$ ipython --no-banner

In [1]: import numpy as np

In [2]: np.set_printoptions(suppress=True, linewidth=140)

In [3]: def tidy(a):
   ...:     return np.round(a, 2) + 0
   ...: 

In [4]: M = np.load("a.npy")

In [5]: M
Out[5]: 
array([[ -5.03,  -2.62,   2.23,  -9.6 ],
       [  8.2 ,  -3.15,  -1.83,   0.16],
       [ -4.24,  -1.85,   1.62,  -9.75],
       [  9.62,  -3.07,  -1.74,  -0.02],
       [  7.82,  -3.81,   0.16,   0.63],
       [  6.97,  -5.41,  -1.38,  -0.99],
       [ -6.75,  -2.13,   1.82,  -9.19],
       [ -5.32,  -3.  ,   4.12,  -8.54],
       [ -4.03,  -2.82,   3.27,  -8.61],
       [ -6.03,  -0.9 ,   2.09,  -9.83],
       [ -5.08,  -1.51,   1.86, -10.14],
       [  7.57,  -4.07,  -0.77,   0.04],
       [  7.55,  -4.32,   0.2 ,   0.  ],
       [ -6.23,  -2.14,   1.36,  -9.63],
       [  5.21,  -3.63,  -0.19,   0.03],
       [ -4.93,  -3.79,   1.52,  -9.37],
       [ -3.18,  -2.12,   1.19,  -9.3 ],
       [ -2.33,  -1.47,   1.59,  -9.02],
       [ -5.35,  -2.72,   3.14,  -8.6 ],
       [ -3.56,  -2.82,   3.29, -10.21],
       [ -4.  ,  -2.57,   2.7 ,  -8.72],
       [ -4.32,  -1.68,   1.23,  -8.7 ],
       [  6.29,  -2.74,  -0.04,   1.74],
       [  7.71,  -3.94,   0.  ,  -0.85],
       [  5.69,  -4.45,   1.85,  -0.54],
       [ -2.39,  -1.59,   1.41, -11.89],
       [  6.98,  -2.64,  -0.84,  -0.24],
       [ -3.24,  -0.65,   2.64, -11.79],
       [ -5.04,  -1.01,   2.82, -10.36],
       [ -5.05,  -1.52,   1.68,  -8.36],
       [  5.99,  -4.04,   1.24,  -1.87],
       [  5.94,  -3.33,  -1.46,  -2.73],
       [  7.84,  -3.44,   1.09,  -0.05],
       [ -4.64,  -1.55,   2.12, -10.01],
       [ -3.54,  -1.47,   1.63,  -9.85]])

In [6]: other = np.c_[M[:, :1] @ np.array([[-1]]), np.array([2, 1, 2, 1, 0, 0, 1, 2, 3, 1, 0, 3, 2, 3, 3, 2, 2, 2, 2, 2, 3, 2, 2, 2, 3, 0, 2, 3, 0, 1, 0, 0, 1, 3, 2])]

In [7]: print(other)
[[ 5.03  2.  ]
 [-8.2   1.  ]
 [ 4.24  2.  ]
 [-9.62  1.  ]
 [-7.82  0.  ]
 [-6.97  0.  ]
 [ 6.75  1.  ]
 [ 5.32  2.  ]
 [ 4.03  3.  ]
 [ 6.03  1.  ]
 [ 5.08  0.  ]
 [-7.57  3.  ]
 [-7.55  2.  ]
 [ 6.23  3.  ]
 [-5.21  3.  ]
 [ 4.93  2.  ]
 [ 3.18  2.  ]
 [ 2.33  2.  ]
 [ 5.35  2.  ]
 [ 3.56  2.  ]
 [ 4.    3.  ]
 [ 4.32  2.  ]
 [-6.29  2.  ]
 [-7.71  2.  ]
 [-5.69  3.  ]
 [ 2.39  0.  ]
 [-6.98  2.  ]
 [ 3.24  3.  ]
 [ 5.04  0.  ]
 [ 5.05  1.  ]
 [-5.99  0.  ]
 [-5.94  0.  ]
 [-7.84  1.  ]
 [ 4.64  3.  ]
 [ 3.54  2.  ]]

In [8]: tidy(np.linalg.lstsq(M, other[:, 0])[0])
Out[8]: array([-1.,  0.,  0.,  0.])

In [9]: print(np.linalg.matrix_rank(np.c_[M, other]))
5

In [10]: w1 = np.array([[3, -2, 0, 0, 0], [-1, 1, -1, -2, -3]])

In [11]: beta = np.array([2, 1, 3, 5, 0])

In [12]: H = np.maximum(other @ w1 + beta, 0)

In [13]: np.linalg.matrix_rank(H)
Out[13]: np.int64(4)

In [14]: tidy((H > 0).mean(axis=0))
Out[14]: array([0.6 , 0.4 , 0.77, 0.77, 0.  ])

In [15]: C = np.array([[3, 5, 3], [3, 4, 0], [5, 4, 4], [4, 1, 1], [3, 4, 3]])

In [16]: w1 @ C
Out[16]: 
array([[  3,   7,   9],
       [-22, -19, -18]])

In [17]: print((H @ C).round(6).argmax(axis=1))
[1 1 1 1 0 0 1 1 1 1 1 1 1 1 1 1 1 1 1 1 1 1 1 1 1 1 1 1 1 1 0 0 1 1 1]

In [18]: A = np.array([[-9, 0, 0, 0, 0, 0],
    ...:     [-4, 8, 0, 0, 0, 0],
    ...:     [2, -5, -1, 0, 0, 0],
    ...:     [1, -5, 0, -1, 0, 0],
    ...:     [-2, 3, 7, -2, 9, 0],
    ...:     [1, 2, -9, -3, 2, -4]])

In [19]: rng = np.random.default_rng(84569)

In [20]: other = A + rng.integers(-2, 3, (6, 4)) @ rng.integers(-2, 3, (4, 6))

In [21]: other
Out[21]: 
array([[ -3,  -8,  -4,   2,  -2,   0],
       [  1,  10,  -3,  -7,  13,   7],
       [ 10,  -7,  -4,   0,   4,   1],
       [ -9,  -1,   6,   3, -10,  -6],
       [  6,   3,   5,   2,   9,  -2],
       [ -4,   0,  -7,   1,  -7,  -8]])

In [22]: other - A
Out[22]: 
array([[  6,  -8,  -4,   2,  -2,   0],
       [  5,   2,  -3,  -7,  13,   7],
       [  8,  -2,  -3,   0,   4,   1],
       [-10,   4,   6,   4, -10,  -6],
       [  8,   0,  -2,   4,   0,  -2],
       [ -5,  -2,   2,   4,  -9,  -4]])

In [23]: np.abs(other - A).sum(axis=1)
Out[23]: array([22, 37, 18, 40, 16, 26])

In [24]: other = A / np.linalg.norm(A, axis=1, keepdims=True)

In [25]: gram = other @ other.T

In [26]: (gram - 2 * np.eye(6)).round(6).argmax(axis=1)
Out[26]: array([1, 0, 3, 2, 1, 1])

In [27]: np.argwhere(np.triu(np.abs(gram) > 0.95, 1))
Out[27]: array([[1, 2]])

In [28]: tidy(gram)
Out[28]: 
array([[ 1.  ,  0.45, -0.37, -0.19,  0.16, -0.09],
       [ 0.45,  1.  , -0.98, -0.95,  0.3 ,  0.13],
       [-0.37, -0.98,  1.  ,  0.95, -0.39,  0.02],
       [-0.19, -0.95,  0.95,  1.  , -0.24, -0.11],
       [ 0.16,  0.3 , -0.39, -0.24,  1.  , -0.27],
       [-0.09,  0.13,  0.02, -0.11, -0.27,  1.  ]])

In [29]: print(tidy(np.linalg.norm(other, axis=1)))
[1. 1. 1. 1. 1. 1.]

In [30]: (np.abs(gram) > 0.9).astype(int)
Out[30]: 
array([[1, 0, 0, 0, 0, 0],
       [0, 1, 1, 1, 0, 0],
       [0, 1, 1, 1, 0, 0],
       [0, 1, 1, 1, 0, 0],
       [0, 0, 0, 0, 1, 0],
       [0, 0, 0, 0, 0, 1]])
